% ipython --no-banner

In [1]: import numpy as np

In [2]: import numpy.linalg as la

In [3]: np.set_printoptions(precision=2, suppress=True, linewidth=200)

In [4]: rd = lambda a: np.round(a, 2) + 0

In [5]: r0 = np.array([1, 1, 1])

In [6]: rng = np.random.default_rng(955)

In [7]: E = np.outer(rng.normal(size=33), r0) + 0.05 * rng.normal(size=(33, 3))

In [8]: rd(E)
Out[8]: 
array([[-0.71, -0.86, -0.8 ],
       [-1.16, -1.06, -1.08],
       [-0.02, -0.06,  0.06],
       [-1.6 , -1.49, -1.59],
       [ 0.89,  0.89,  0.91],
       [-0.5 , -0.46, -0.47],
       [ 0.48,  0.38,  0.33],
       [ 1.29,  1.29,  1.19],
       [-0.04,  0.04, -0.02],
       [-1.95, -1.97, -1.95],
       [ 1.52,  1.56,  1.49],
       [-0.38, -0.31, -0.4 ],
       [-1.42, -1.54, -1.41],
       [ 0.57,  0.57,  0.62],
       [-1.16, -1.15, -1.22],
       [ 0.28,  0.2 ,  0.22],
       [ 1.22,  1.24,  1.19],
       [-0.52, -0.53, -0.54],
       [-2.35, -2.43, -2.48],
       [ 0.44,  0.45,  0.37],
       [-0.92, -0.9 , -1.02],
       [ 0.55,  0.53,  0.69],
       [ 0.21,  0.18,  0.3 ],
       [ 0.21,  0.1 , -0.03],
       [ 0.27,  0.4 ,  0.36],
       [-0.35, -0.34, -0.45],
       [-0.23, -0.14, -0.17],
       [ 1.08,  1.14,  1.14],
       [-1.3 , -1.28, -1.26],
       [-1.07, -1.04, -1.05],
       [ 0.44,  0.44,  0.46],
       [ 1.14,  1.16,  1.1 ],
       [-0.57, -0.54, -0.56]])

In [9]: T = np.stack([E, -1 * E, E[::-1]])

In [10]: (T @ E.T).shape
Out[10]: (3, 33, 33)

In [11]: rd(la.norm(T, axis=(1, 2)))
Out[11]: array([9.87, 9.87, 9.87])

In [12]: z = rng.integers(0, 3, 6)

In [13]: m1 = (z[:, None] == z) * -2 + np.eye(6)

In [14]: m1
Out[14]: 
array([[-1.,  0., -2.,  0.,  0., -2.],
       [ 0., -1.,  0.,  0., -2.,  0.],
       [-2.,  0., -1.,  0.,  0., -2.],
       [ 0.,  0.,  0., -1.,  0.,  0.],
       [ 0., -2.,  0.,  0., -1.,  0.],
       [-2.,  0., -2.,  0.,  0., -1.]])

In [15]: other = m1[0, 0] * m1[1:] - np.outer(m1[1:, 0], m1[0])

In [16]: other
Out[16]: 
array([[ 0.,  1.,  0., -0.,  2.,  0.],
       [ 0.,  0., -3.,  0.,  0., -2.],
       [ 0., -0.,  0.,  1., -0.,  0.],
       [ 0.,  2.,  0., -0.,  1.,  0.],
       [ 0.,  0., -2.,  0.,  0., -3.]])

In [17]: la.matrix_rank(other), la.matrix_rank(m1)
Out[17]: (np.int64(5), np.int64(6))

In [18]: cent = E[[28, 9]].astype(float)

In [19]: for _ in range(5):
    ...:     z = la.norm(E[:, None] - cent, axis=-1).argmin(axis=1)
    ...:     cent = np.array([E[z == j].mean(axis=0) for j in range(2)])
    ...: 

In [20]: z
Out[20]: array([1, 1, 0, 1, 0, 1, 0, 0, 0, 1, 0, 0, 1, 0, 1, 0, 0, 1, 1, 0, 1, 0, 0, 0, 0, 0, 0, 0, 1, 1, 0, 0, 1])

In [21]: rd(cent[1] - cent[0])
Out[21]: array([-1.65, -1.66, -1.66])

In [22]: np.bincount(z)
Out[22]: array([20, 13])

In [23]: other = np.array([[0, 8], [2, 4]])

In [24]: cent = np.array([[-1, -1, 2], [-3, -1, -3], [-2, 3, -1]])

In [25]: M = np.block([[other, np.array([[1, -1, 2], [-3, 3, -3]])], [np.zeros((3, 2)), cent]])

In [26]: M
Out[26]: 
array([[ 0.,  8.,  1., -1.,  2.],
       [ 2.,  4., -3.,  3., -3.],
       [ 0.,  0., -1., -1.,  2.],
       [ 0.,  0., -3., -1., -3.],
       [ 0.,  0., -2.,  3., -1.]])

In [27]: def softmax(z):
    ...:     e = np.exp(z - z.max(axis=-1, keepdims=True))
    ...:     return e / e.sum(axis=-1, keepdims=True)
    ...: 

In [28]: rd(softmax(M[4] + -2))
Out[28]: array([0.04, 0.04, 0.01, 0.89, 0.02])

In [29]: S = M @ M.T / np.sqrt(5)

In [30]: rd(softmax(S + np.triu(np.full(S.shape, -np.inf), 1)))
Out[30]: 
array([[1.  , 0.  , 0.  , 0.  , 0.  ],
       [0.  , 1.  , 0.  , 0.  , 0.  ],
       [0.29, 0.  , 0.71, 0.  , 0.  ],
       [0.  , 0.14, 0.  , 0.86, 0.  ],
       [0.  , 0.85, 0.  , 0.  , 0.14]])

In [31]: rd(softmax(S))
Out[31]: 
array([[1.  , 0.  , 0.  , 0.  , 0.  ],
       [0.  , 1.  , 0.  , 0.  , 0.  ],
       [0.28, 0.  , 0.69, 0.02, 0.01],
       [0.  , 0.14, 0.  , 0.85, 0.  ],
       [0.  , 0.85, 0.  , 0.  , 0.14]])

In [32]: theta = np.sort(rng.uniform(-2, 2, 11))

In [33]: data = np.c_[theta, theta ** 2, theta ** 3] @ np.array([[0, -3, -3, -1, -1, 3], [0, 2, -2, 0, 1, -2], [3, 2, 0, -2, 3, -1]])

In [34]: rd(data)
Out[34]: 
array([[-11.92,   1.82,  -0.27,   9.53,  -7.83,  -5.8 ],
       [ -7.23,   2.8 ,   0.43,   6.16,  -4.09,  -5.21],
       [ -3.44,   3.04,   0.95,   3.34,  -1.29,  -4.18],
       [ -1.53,   2.65,   1.12,   1.82,  -0.09,  -3.17],
       [  0.  ,   0.18,   0.17,   0.06,   0.06,  -0.18],
       [  0.09,  -0.69,  -1.15,  -0.38,  -0.12,   0.72],
       [  0.38,  -0.75,  -2.02,  -0.76,   0.13,   0.88],
       [  3.21,   1.17,  -5.16,  -3.16,   3.24,  -0.09],
       [  7.4 ,   4.53,  -7.7 ,  -6.28,   7.87,  -2.06],
       [ 12.96,   9.06, -10.19, -10.27,  13.98,  -4.74],
       [ 16.1 ,  11.61, -11.38, -12.49,  17.42,  -6.25]])

In [35]: W1 = np.array([[-2, -1], [3, 3], [2, 1], [-1, 1], [-1, -3], [1, 2]])

In [36]: c = np.array([2, -2])

In [37]: hid = np.maximum(data @ W1 + c, 0)

In [38]: rd(hid)
Out[38]: 
array([[23.28, 36.55],
       [18.43, 22.07],
       [13.66, 10.35],
       [10.38,  4.39],
       [ 2.58,  0.  ],
       [ 0.  ,  0.  ],
       [ 0.  ,  0.  ],
       [ 0.  ,  0.  ],
       [ 0.  ,  0.  ],
       [ 0.  ,  0.  ],
       [ 0.  ,  0.  ]])

In [39]: rd((hid > 0).mean(axis=0))
Out[39]: array([0.45, 0.36])

In [40]: cent = np.array([[2, 0, 2], [3, 1, -5]])

In [41]: W1 @ cent
Out[41]: 
array([[ -7,  -1,   1],
       [ 15,   3,  -9],
       [  7,   1,  -1],
       [  1,   1,  -7],
       [-11,  -3,  13],
       [  8,   2,  -8]])

In [42]: rd(hid @ cent)
Out[42]: 
array([[ 156.22,   36.55, -136.2 ],
       [ 103.07,   22.07,  -73.49],
       [  58.38,   10.35,  -24.45],
       [  33.93,    4.39,   -1.2 ],
       [   5.17,    0.  ,    5.17],
       [   0.  ,    0.  ,    0.  ],
       [   0.  ,    0.  ,    0.  ],
       [   0.  ,    0.  ,    0.  ],
       [   0.  ,    0.  ,    0.  ],
       [   0.  ,    0.  ,    0.  ],
       [   0.  ,    0.  ,    0.  ]])

In [43]: (hid @ cent).round(6).argmax(axis=1)
Out[43]: array([0, 0, 0, 0, 0, 0, 0, 0, 0, 0, 0])

In [44]: G = hid.T @ hid

In [45]: rd(np.trace(G)), rd((hid ** 2).sum())
Out[45]: (np.float64(3132.16), np.float64(3132.16))

In [46]: rd(la.svd(hid, compute_uv=False) ** 2)
Out[46]: array([3060.78,   71.38])

In [47]: rd(np.diag(G))
Out[47]: array([1182.52, 1949.64])

In [48]: Uu, sig, vt = la.svd(data)

In [49]: rd(sig)
Out[49]: array([47.03, 17.64,  5.82,  0.  ,  0.  ,  0.  ])

In [50]: other = Uu[:, :3] @ np.diag(sig[:3]) @ vt[:3]

In [51]: la.matrix_rank(data, rtol=0.05)
Out[51]: np.int64(3)

In [52]: la.matrix_rank(other)
Out[52]: np.int64(3)

In [53]: r0 = np.array([-2, -2, -2])

In [54]: J = np.outer(rng.normal(size=15), r0) + 0.05 * rng.normal(size=(15, 3))

In [55]: rd(J)
Out[55]: 
array([[ 3.27,  3.23,  3.35],
       [ 3.56,  3.59,  3.53],
       [ 1.24,  1.22,  1.11],
       [ 0.29,  0.41,  0.41],
       [-3.63, -3.6 , -3.63],
       [-3.23, -3.21, -3.24],
       [-1.26, -1.31, -1.32],
       [-0.36, -0.3 , -0.3 ],
       [ 1.85,  1.83,  1.82],
       [ 0.64,  0.66,  0.68],
       [ 0.23,  0.3 ,  0.21],
       [-3.93, -3.92, -3.87],
       [-1.88, -1.85, -1.94],
       [-1.16, -1.16, -1.1 ],
       [-0.95, -1.03, -1.02]])

In [56]: Uu, sig, vt = la.svd(E, full_matrices=False)

In [57]: rd(vt @ vt.T)
Out[57]: 
array([[1., 0., 0.],
       [0., 1., 0.],
       [0., 0., 1.]])

In [58]: rd(Uu.T @ Uu)
Out[58]: 
array([[1., 0., 0.],
       [0., 1., 0.],
       [0., 0., 1.]])

In [59]: rd(np.sqrt((sig ** 2).sum())), rd(la.norm(E))
Out[59]: (np.float64(9.87), np.float64(9.87))

In [60]: np.allclose(Uu * sig @ vt, E)
Out[60]: True

In [61]: F = np.load("run17.npy")

In [62]: F
Out[62]: 
array([[1, 0, 0, 0, 0, 0],
       [0, 1, 0, 0, 0, 0],
       [0, 0, 0, 1, 0, 0],
       [0, 0, 1, 0, 0, 0],
       [0, 0, 0, 0, 0, 1],
       [0, 0, 0, 0, 1, 0]])

In [63]: r0, v = F[4], F[1]

In [64]: r0 @ v
Out[64]: np.int64(0)

In [65]: r0 @ r0
Out[65]: np.int64(1)

In [66]: p = (r0 @ v) / (r0 @ r0) * r0

In [67]: np.outer(r0, v)
Out[67]: 
array([[0, 0, 0, 0, 0, 0],
       [0, 0, 0, 0, 0, 0],
       [0, 0, 0, 0, 0, 0],
       [0, 0, 0, 0, 0, 0],
       [0, 0, 0, 0, 0, 0],
       [0, 1, 0, 0, 0, 0]])

In [68]: la.matrix_rank(np.outer(r0, v))
Out[68]: np.int64(1)

In [69]: (v - p) @ r0
Out[69]: np.float64(0.0)

In [70]: x = np.array([4, 5, 0, 3, 2, 5])

In [71]: F @ (2 * x)
Out[71]: array([ 8, 10,  6,  0, 10,  4])

In [72]: F @ np.eye(6)[4]
Out[72]: array([0., 0., 0., 0., 0., 1.])

In [73]: F * x
Out[73]: 
array([[4, 0, 0, 0, 0, 0],
       [0, 5, 0, 0, 0, 0],
       [0, 0, 0, 3, 0, 0],
       [0, 0, 0, 0, 0, 0],
       [0, 0, 0, 0, 0, 5],
       [0, 0, 0, 0, 2, 0]])

In [74]: la.norm(F @ x) <= la.norm(F, 2) * la.norm(x) + 1e-9
Out[74]: np.True_

In [75]: (F @ x).argmax()
Out[75]: np.int64(1)

In [76]: np.sign((F @ x).round(6))
Out[76]: array([1, 1, 1, 0, 1, 1])

In [77]: r0 = np.array([3, 3])

In [78]: np.polyval(r0, F[5])
Out[78]: array([3, 3, 3, 3, 6, 3])

In [79]: np.array([np.convolve(row, r0, "same") for row in F])
Out[79]: 
array([[3, 3, 0, 0, 0, 0],
       [0, 3, 3, 0, 0, 0],
       [0, 0, 0, 3, 3, 0],
       [0, 0, 3, 3, 0, 0],
       [0, 0, 0, 0, 0, 3],
       [0, 0, 0, 0, 3, 3]])

In [80]: z = rng.permutation(6)

In [81]: other = F[:, z] * rng.choice([-1, 1], 6)

In [82]: other
Out[82]: 
array([[ 0, -1,  0,  0,  0,  0],
       [ 1,  0,  0,  0,  0,  0],
       [ 0,  0,  1,  0,  0,  0],
       [ 0,  0,  0, -1,  0,  0],
       [ 0,  0,  0,  0,  0,  1],
       [ 0,  0,  0,  0,  1,  0]])

In [83]: Uu, _, vt = la.svd(F.T @ other)

In [84]: rd(la.lstsq(F, other)[0])
Out[84]: 
array([[ 0., -1.,  0.,  0.,  0.,  0.],
       [ 1.,  0.,  0.,  0.,  0.,  0.],
       [ 0.,  0.,  0., -1.,  0.,  0.],
       [ 0.,  0.,  1.,  0.,  0.,  0.],
       [ 0.,  0.,  0.,  0.,  1.,  0.],
       [ 0.,  0.,  0.,  0.,  0.,  1.]])

In [85]: F.sum(axis=1)
Out[85]: array([1, 1, 1, 1, 1, 1])

In [86]: F @ np.ones(6)
Out[86]: array([1., 1., 1., 1., 1., 1.])

In [87]: la.matrix_power(F, 2)
Out[87]: 
array([[1, 0, 0, 0, 0, 0],
       [0, 1, 0, 0, 0, 0],
       [0, 0, 1, 0, 0, 0],
       [0, 0, 0, 1, 0, 0],
       [0, 0, 0, 0, 1, 0],
       [0, 0, 0, 0, 0, 1]])

In [88]: la.matrix_power(F, 100)
Out[88]: 
array([[1, 0, 0, 0, 0, 0],
       [0, 1, 0, 0, 0, 0],
       [0, 0, 1, 0, 0, 0],
       [0, 0, 0, 1, 0, 0],
       [0, 0, 0, 0, 1, 0],
       [0, 0, 0, 0, 0, 1]])

In [89]: rd(np.sort(np.abs(la.eigvals(F)))[::-1])
Out[89]: array([1., 1., 1., 1., 1., 1.])

In [90]: p = np.eye(6)[2]

In [91]: for _ in range(5):
    ...:     p = p @ F
    ...:     print(p.round(2))
    ...: 
[0. 0. 0. 1. 0. 0.]
[0. 0. 1. 0. 0. 0.]
[0. 0. 0. 1. 0. 0.]
[0. 0. 1. 0. 0. 0.]
[0. 0. 0. 1. 0. 0.]

In [92]: mat = np.load("dump.npy")

In [93]: rd(mat)
Out[93]: 
array([[ 1.  ,  0.  ,  0.  ,  0.  ,  0.  ,  0.  ,  0.  ],
       [ 0.  ,  0.5 ,  0.  ,  0.  ,  0.  ,  0.  ,  0.87],
       [ 0.  ,  0.  ,  1.  ,  0.  ,  0.  ,  0.  ,  0.  ],
       [ 0.  ,  0.  ,  0.  ,  1.  ,  0.  ,  0.  ,  0.  ],
       [ 0.  ,  0.  ,  0.  ,  0.  ,  1.  ,  0.  ,  0.  ],
       [ 0.  ,  0.  ,  0.  ,  0.  ,  0.  ,  1.  ,  0.  ],
       [ 0.  , -0.87,  0.  ,  0.  ,  0.  ,  0.  ,  0.5 ]])

In [94]: r0 = np.array([-1, -2, 2, 1, 1, -2, -1])

In [95]: other = mat + np.outer(r0, np.eye(7)[0])

In [96]: la.matrix_rank(other - mat)
Out[96]: np.int64(1)

In [97]: K = np.array([[1.0, 0.0, 0.0], [0.0, 1.0, 0.0], [0.0, 0.0, 1.0]])

In [98]: (la.matrix_power((K != 0) + (K.T != 0) + np.eye(3), 3) > 0).astype(int)
Out[98]: 
array([[1, 0, 0],
       [0, 1, 0],
       [0, 0, 1]])

In [99]: ev, V = la.eigh(K)

In [100]: rd(la.svd(K, compute_uv=False))
Out[100]: array([1., 1., 1.])

In [101]: rd(la.eigvalsh(K @ K))
Out[101]: array([1., 1., 1.])

In [102]: x = np.ones(3)

In [103]: for _ in range(7):
     ...:     x = K @ x
     ...:     x /= la.norm(x)
     ...:     print(round(x @ K @ x, 2))
     ...: 
1.0
1.0
1.0
1.0
1.0
1.0
1.0

In [104]: rd(x)
Out[104]: array([0.58, 0.58, 0.58])

In [105]: other = la.inv(K)

In [106]: (np.abs(other) > 1e-9).astype(int)
Out[106]: 
array([[1, 0, 0],
       [0, 1, 0],
       [0, 0, 1]])

In [107]: r0 = np.array([-9, 1, 7])

In [108]: other = K + np.outer(r0, np.eye(3)[1])

In [109]: rd(la.det(other) / la.det(K)), rd(1 + la.solve(K, r0)[1])
Out[109]: (np.float64(2.0), np.float64(2.0))

In [110]: other
Out[110]: 
array([[ 1., -9.,  0.],
       [ 0.,  2.,  0.],
       [ 0.,  7.,  1.]])

In [111]: la.matrix_rank(la.inv(other) - la.inv(K), tol=1e-8)
Out[111]: np.int64(1)

In [112]: la.matrix_rank(other - K)
Out[112]: np.int64(1)
